In [1]: import numpy as np

In [2]: import numpy.linalg as la

In [3]: np.set_printoptions(precision=3, suppress=True, linewidth=200, sign=" ")

In [4]: M = np.load("out2.npy")

In [5]: print(M)
[[-9 -3  6]
 [-3 -1  2]
 [-3 -1  2]
 [ 6  2 -4]]

In [6]: t = np.radians(60)

In [7]: r_ = np.eye(3)

In [8]: r_[2, 2] = r_[1, 1] = np.cos(t)

In [9]: r_[2, 1], r_[1, 2] = -np.sin(t), np.sin(t)

In [10]: print(r_)
[[ 1.     0.     0.   ]
 [ 0.     0.5    0.866]
 [ 0.    -0.866  0.5  ]]

In [11]: B = M @ r_.T

In [12]: np.round(la.det(r_), 3), np.trace(r_)
Out[12]: (np.float64(1.0), np.float64(2.0))

In [13]: np.allclose(M @ M.T, B @ B.T)
Out[13]: True

In [14]: np.abs(B - M).max(axis=0)
Out[14]: array([ 0.   ,  6.696,  0.402])

In [15]: print(np.allclose(la.norm(M, axis=1), la.norm(B, axis=1)))
True

In [16]: Uu, s, vt = la.svd(M)

In [17]: np.argmax(s[:-1] / (s[1:] + 1e-6)) + 1
Out[17]: np.int64(1)

In [18]: B = Uu[:, :1] @ np.diag(s[:1]) @ vt[:1]

In [19]: print(round(la.norm(M - B) / la.norm(M), 3))
0.0

In [20]: la.matrix_rank(B)
Out[20]: np.int64(1)

In [21]: la.matrix_rank(M, rtol=0.05)
Out[21]: np.int64(1)

In [22]: W0 = np.load("test9.npy")

In [23]: W0
Out[23]: 
array([[ 1,  0],
       [-3,  1]])

In [24]: rng = np.random.default_rng(13)

In [25]: idx = rng.permutation(2)

In [26]: idx
Out[26]: array([ 1,  0])

In [27]: B = W0[idx][:, idx]

In [28]: np.allclose(B, W0)
Out[28]: False

In [29]: round(la.det(B), 3), round(la.det(W0[idx]), 3)
Out[29]: (np.float64(1.0), np.float64(-1.0))

In [30]: print(np.trace(B))
2

In [31]: la.matrix_power(W0, 3)
Out[31]: 
array([[ 1,  0],
       [-9,  1]])

In [32]: np.trace(W0)
Out[32]: np.int64(2)

In [33]: (W0 - W0.T) / 2
Out[33]: 
array([[ 0. ,  1.5],
       [-1.5,  0. ]])

In [34]: x = np.array([1, 2])

In [35]: rhs = W0 @ x

In [36]: beta, lr = np.zeros(2), 1 / la.norm(W0, 2) ** 2

In [37]: for i in range(50):
    ...:     beta -= lr * W0.T @ (W0 @ beta - rhs)
    ...:     if i % 10 == 0: print(i, round(la.norm(W0 @ beta - rhs), 3))
    ...: 
0 0.662
10 0.608
20 0.559
30 0.514
40 0.472

In [38]: print(round(float(la.cond(W0)), 3))
10.908

In [39]: G = W0.T @ W0

In [40]: la.svd(W0, compute_uv=False) ** 2
Out[40]: array([ 10.908,   0.092])

In [41]: np.trace(G), (W0 ** 2).sum()
Out[41]: (np.int64(11), np.int64(11))

In [42]: G
Out[42]: 
array([[10, -3],
       [-3,  1]])

In [43]: np.diag(G)
Out[43]: array([ 10,   1])

In [44]: evals, evecs = la.eig(G)

In [45]: np.sort(la.eigvals(la.inv(G)))
Out[45]: array([  0.092,  10.908])

In [46]: np.sort(la.eigvals(G @ G))
Out[46]: array([   0.008,  118.992])

In [47]: feats = np.loadtxt("arr.csv", delimiter=",")

In [48]: feats
Out[48]: 
array([[-0.403, -0.748,  0.184, -0.495],
       [-0.47 , -0.326, -0.33 ,  0.751],
       [-0.738,  0.554, -0.217, -0.317],
       [-0.268,  0.167,  0.9  ,  0.3  ]])

In [49]: np.round(feats @ feats.T, 3) + 0
Out[49]: 
array([[ 1.,  0.,  0.,  0.],
       [ 0.,  1.,  0.,  0.],
       [ 0.,  0.,  1.,  0.],
       [ 0.,  0.,  0.,  1.]])

In [50]: np.round(feats.T @ feats, 3) + 0
Out[50]: 
array([[ 1.,  0.,  0.,  0.],
       [ 0.,  1.,  0.,  0.],
       [ 0.,  0.,  1.,  0.],
       [ 0.,  0.,  0.,  1.]])

In [51]: t = np.radians(60)

In [52]: r_ = np.eye(4)

In [53]: r_[0, 0] = r_[1, 1] = np.cos(t)

In [54]: r_[0, 1], r_[1, 0] = -np.sin(t), np.sin(t)

In [55]: r_
Out[55]: 
array([[ 0.5  , -0.866,  0.   ,  0.   ],
       [ 0.866,  0.5  ,  0.   ,  0.   ],
       [ 0.   ,  0.   ,  1.   ,  0.   ],
       [ 0.   ,  0.   ,  0.   ,  1.   ]])

In [56]: B = feats @ r_.T

In [57]: np.allclose(feats @ feats.T, B @ B.T)
Out[57]: True

In [58]: round(la.det(r_), 3), np.trace(r_)
Out[58]: (np.float64(1.0), np.float64(3.0))

In [59]: print(B)
[[ 0.446 -0.723  0.184 -0.495]
 [ 0.047 -0.57  -0.33   0.751]
 [-0.849 -0.362 -0.217 -0.317]
 [-0.279 -0.149  0.9    0.3  ]]

In [60]: np.allclose(la.norm(feats, axis=1), la.norm(B, axis=1))
Out[60]: True

In [61]: def softmax(z):
    ...:     e = np.exp(z - z.max(axis=-1, keepdims=True))
    ...:     return e / e.sum(axis=-1, keepdims=True)
    ...: 

In [62]: softmax(feats[1] + 2)
Out[62]: array([ 0.149,  0.173,  0.172,  0.506])

In [63]: softmax(feats).sum(axis=1)
Out[63]: array([ 1.,  1.,  1.,  1.])

In [64]: scores = feats @ feats.T / np.sqrt(4)

In [65]: print(softmax(scores))
[[ 0.355  0.215  0.215  0.215]
 [ 0.215  0.355  0.215  0.215]
 [ 0.215  0.215  0.355  0.215]
 [ 0.215  0.215  0.215  0.355]]

In [66]: print(softmax(scores).round(6).argmax(axis=1))
[ 0  1  2  3]

In [67]: softmax(scores)[1] @ feats
Out[67]: array([-0.47 , -0.121,  0.069,  0.156])

In [68]: softmax(scores + np.triu(np.full(scores.shape, -np.inf), 1))
Out[68]: 
array([[ 1.   ,  0.   ,  0.   ,  0.   ],
       [ 0.378,  0.622,  0.   ,  0.   ],
       [ 0.274,  0.274,  0.452,  0.   ],
       [ 0.215,  0.215,  0.215,  0.355]])

In [69]: x = np.array([-8, 3, -2, 8])

In [70]: rhs = feats @ x

In [71]: beta, lr = np.zeros(4), 1 / la.norm(feats, 2) ** 2

In [72]: for i in range(30):
    ...:     beta -= lr * feats.T @ (feats @ beta - rhs)
    ...:     if i % 5 == 0: print(i, round(la.norm(feats @ beta - rhs), 3))
    ...: 
0 0.0
5 0.0
10 0.0
15 0.0
20 0.0
25 0.0

In [73]: beta
Out[73]: array([-8.,  3., -2.,  8.])

In [74]: u = np.array([2, -2, 1])

In [75]: np.round(np.correlate(feats[3], feats[1], "full"), 3) + 0
Out[75]: array([-0.202,  0.214,  0.708,  0.   , -0.471, -0.521, -0.141])

In [76]: A = np.loadtxt("case8.csv", delimiter=",")

In [77]: A
Out[77]: 
array([[ 1.,  2.,  1.],
       [ 1.,  1.,  2.],
       [ 2.,  1.,  1.]])

In [78]: print(np.poly(A))
[ 1. -3. -3. -4.]

In [79]: round(float(la.eigvals(A).sum().real), 3)
Out[79]: 3.0

In [80]: np.round(la.det(2 * A), 3), np.round(la.det(A), 3)
Out[80]: (np.float64(32.0), np.float64(4.0))

In [81]: X = np.load("layer18.npy")

In [82]: X
Out[82]: 
array([[-0.941,  0.332,  0.059],
       [-0.275, -0.653, -0.706],
       [-0.196, -0.681,  0.706]])

In [83]: O = X.astype(float).copy()

In [84]: for j in range(3):
    ...:     O[:, j] -= O[:, :j] @ (O[:, :j].T @ O[:, j])
    ...:     O[:, j] /= la.norm(O[:, j])
    ...: 

In [85]: O
Out[85]: 
array([[-0.941,  0.332,  0.059],
       [-0.275, -0.653, -0.706],
       [-0.196, -0.681,  0.706]])

In [86]: B = np.array([[9, 2, 4], [9, 8, 6]])

In [87]: W2 = np.kron(B, feats)

In [88]: round(float(la.norm(W2, 2)), 3), round(float(la.norm(B, 2) * la.norm(feats, 2)), 3)
Out[88]: (16.384, 16.384)

In [89]: W2.shape
Out[89]: (8, 12)

In [90]: x = np.array([1, -2, 1])

In [91]: [p for p in range(1, 25) if np.allclose(la.matrix_power(X, p), np.eye(3))]
Out[91]: []

In [92]: 3 - la.matrix_rank(X - np.eye(3), tol=1e-8)
Out[92]: np.int64(1)

In [93]: X.T @ (X @ x)
Out[93]: array([ 1., -2.,  1.])

In [94]: round(float(la.norm(x)), 3), round(la.norm(X @ x), 3)
Out[94]: (2.449, np.float64(2.449))

In [95]: np.abs(la.eigvals(X))
Out[95]: array([ 1.,  1.,  1.])

In [96]: np.sort(np.abs(np.degrees(np.angle(la.eigvals(X)))))
Out[96]: array([   0.   ,  160.772,  160.772])

In [97]: np.round(la.det(X[::-1]), 3)
Out[97]: np.float64(-1.0)

In [98]: la.eigvals(X)
Out[98]: array([-0.944+0.329j, -0.944-0.329j,  1.   +0.j   ])

In [99]: np.poly(X)
Out[99]: array([ 1.   ,  0.888, -0.888, -1.   ])

In [100]: round(la.eigvals(X).sum().real, 3)
Out[100]: np.float64(-0.888)
